In [1]: import numpy as np

In [2]: np.set_printoptions(precision=3, suppress=True, linewidth=200)

In [3]: E = np.load("block4.npy")

In [4]: print(E)
[[ 2 -1  0  0]
 [-1  2  0  0]
 [ 0  0 -1  0]
 [ 0  0  0  1]]

In [5]: w, V = np.linalg.eigh(E)

In [6]: x = np.array([-1, 0, -1, -1])

In [7]: print(np.linalg.eigvalsh(E[1:, 1:]))
[-1.  1.  2.]

In [8]: print(round(float(x @ E @ x / (x @ x)), 3), w[0], w[-1])
0.667 -1.0 3.0

In [9]: print(V * np.abs(w) @ V.T)
[[ 2. -1.  0.  0.]
 [-1.  2.  0.  0.]
 [ 0.  0.  1.  0.]
 [ 0.  0.  0.  1.]]

In [10]: x = np.array([3, 2, 3, 0])

In [11]: target = E @ x

In [12]: b, lr = np.zeros(4), 1 / np.linalg.norm(E, 2) ** 2

In [13]: for i in range(300):
    ...:     b -= lr * E.T @ (E @ b - target)
    ...:     if i % 50 == 0: print(i, round(np.linalg.norm(E @ b - target), 3))
    ...: 
0 4.122
50 0.011
100 0.0
150 0.0
200 0.0
250 0.0

In [14]: print(round(np.linalg.cond(E), 3))
3.0

In [15]: w, V = np.linalg.eig(E)

In [16]: print(np.prod(w))
-3.0

In [17]: print(np.sort(np.linalg.eigvals(E.T)))
[-1.  1.  1.  3.]

In [18]: r0 = np.array([5, 1, 3, 0])

In [19]: Y = E + np.outer(r0, np.eye(4)[2])

In [20]: print(round(float(np.linalg.det(Y) / np.linalg.det(E)), 3), np.round(1 + np.linalg.solve(E, r0)[2], 3))
-2.0 -2.0

In [21]: print(np.linalg.matrix_rank(Y - E))
1

In [22]: print(Y)
[[ 2. -1.  5.  0.]
 [-1.  2.  1.  0.]
 [ 0.  0.  2.  0.]
 [ 0.  0.  0.  1.]]

In [23]: print(np.linalg.matrix_rank(np.linalg.inv(Y) - np.linalg.inv(E), tol=1e-8))
1

In [24]: w, V = np.linalg.eig(Y)

In [25]: print(np.sort(np.linalg.eigvals(np.linalg.inv(Y))))
[0.333 0.5   1.    1.   ]

In [26]: F = np.array([[0, 4], [4, 5], [0, 0]])

In [27]: F[:, 0] = 4 * F[:, 1]

In [28]: print(F)
[[16  4]
 [20  5]
 [ 0  0]]

In [29]: # column 0 is much longer than the rest

In [30]: print(F @ np.linalg.pinv(F) @ F)
[[16.  4.]
 [20.  5.]
 [ 0.  0.]]

In [31]: print(np.unique(F.round(6), axis=0).shape)
(3, 2)

In [32]: try:
    ...:     np.linalg.inv(F)
    ...: except np.linalg.LinAlgError as e:
    ...:     print(e)
    ...: 
Last 2 dimensions of the array must be square

In [33]: left, s, VT = np.linalg.svd(F)

In [34]: print(s.round(3) + 0)
[26.401  0.   ]

In [35]: print(np.argmax(s[:-1] / (s[1:] + 1e-6)) + 1)
1

In [36]: Y = left[:, :1] @ np.diag(s[:1]) @ VT[:1]

In [37]: print(round(np.abs(F - Y).max(), 3))
0.0

In [38]: print(round(float(np.linalg.norm(F - Y, 2)), 3), np.round(s[1], 3))
0.0 0.0

In [39]: print(round(float(np.linalg.norm(F - Y) / np.linalg.norm(F)), 3))
0.0

In [40]: print(np.linalg.matrix_rank(F, rtol=0.05))
1

In [41]: theta = np.radians(151)

In [42]: Rm = np.eye(2)

In [43]: Rm[1, 1] = Rm[0, 0] = np.cos(theta)

In [44]: Rm[1, 0], Rm[0, 1] = -np.sin(theta), np.sin(theta)

In [45]: print(Rm)
[[-0.875  0.485]
 [-0.485 -0.875]]

In [46]: Y = F @ Rm.T

In [47]: print(np.round(np.linalg.det(Rm), 3), np.round(np.trace(Rm), 3))
1.0 -1.749

In [48]: print(np.allclose(np.linalg.norm(F, axis=1), np.linalg.norm(Y, axis=1)))
True

In [49]: print(np.abs(Y - F).max(axis=0))
[35.068 19.069]

In [50]: print(np.allclose(F @ F.T, Y @ Y.T))
True

In [51]: print(np.round(np.linalg.svd(F, compute_uv=False), 3) + 0, np.round(np.linalg.svd(Y, compute_uv=False), 3) + 0)
[26.401  0.   ] [26.401  0.   ]

In [52]: A = np.loadtxt("case10.csv", delimiter=",")

In [53]: print(A)
[[0.16  0.12  0.12  0.36  0.24 ]
 [0.235 0.147 0.265 0.088 0.265]
 [0.571 0.286 0.143 0.    0.   ]
 [0.276 0.241 0.103 0.103 0.276]
 [0.333 0.259 0.037 0.185 0.185]]

In [54]: left, s, VT = np.linalg.svd(A)

In [55]: print(np.argmax(s[:-1] / (s[1:] + 1e-6)) + 1)
4

In [56]: Y = left[:, :4] @ np.diag(s[:4]) @ VT[:4]

In [57]: print(Y.round(3) + 0)
[[0.16  0.121 0.12  0.36  0.24 ]
 [0.236 0.146 0.264 0.088 0.265]
 [0.571 0.286 0.143 0.    0.   ]
 [0.275 0.243 0.104 0.104 0.275]
 [0.334 0.257 0.036 0.185 0.186]]

In [58]: print(round(float(np.linalg.norm(A - Y) / np.linalg.norm(A)), 3))
0.003

In [59]: print(np.linalg.matrix_rank(Y))
4

In [60]: print(np.linalg.matrix_rank(A, rtol=0.05))
4

In [61]: rng = np.random.default_rng(100)

In [62]: idx = rng.permutation(4)

In [63]: print(idx)
[1 2 3 0]

In [64]: Y = E[idx][:, idx]

In [65]: print(np.diag(Y))
[ 2 -1  1  2]

In [66]: print(np.trace(Y))
4

In [67]: def softmax(z):
    ...:     e = np.exp(z - z.max(axis=-1, keepdims=True))
    ...:     return e / e.sum(axis=-1, keepdims=True)
    ...: 

In [68]: print(np.round(softmax(10 * F[0]), 3) + 0)
[1. 0.]

In [69]: print(np.round(softmax(F[0]), 3) + 0)
[1. 0.]

In [70]: print(softmax(F).sum(axis=1))
[1. 1. 1.]

In [71]: print(np.round(softmax(F[0] + 3), 3) + 0)
[1. 0.]

In [72]: scores = F @ F.T / np.sqrt(2)

In [73]: print(np.round(softmax(scores + np.triu(np.full(scores.shape, -np.inf), 1)), 3) + 0)
[[1.    0.    0.   ]
 [0.    1.    0.   ]
 [0.333 0.333 0.333]]

In [74]: print(np.round(softmax(scores), 3) + 0)
[[0.    1.    0.   ]
 [0.    1.    0.   ]
 [0.333 0.333 0.333]]

In [75]: print(softmax(scores)[0] @ F)
[20.  5.]

In [76]: print(softmax(scores).round(6).argmax(axis=1))
[1 1 0]
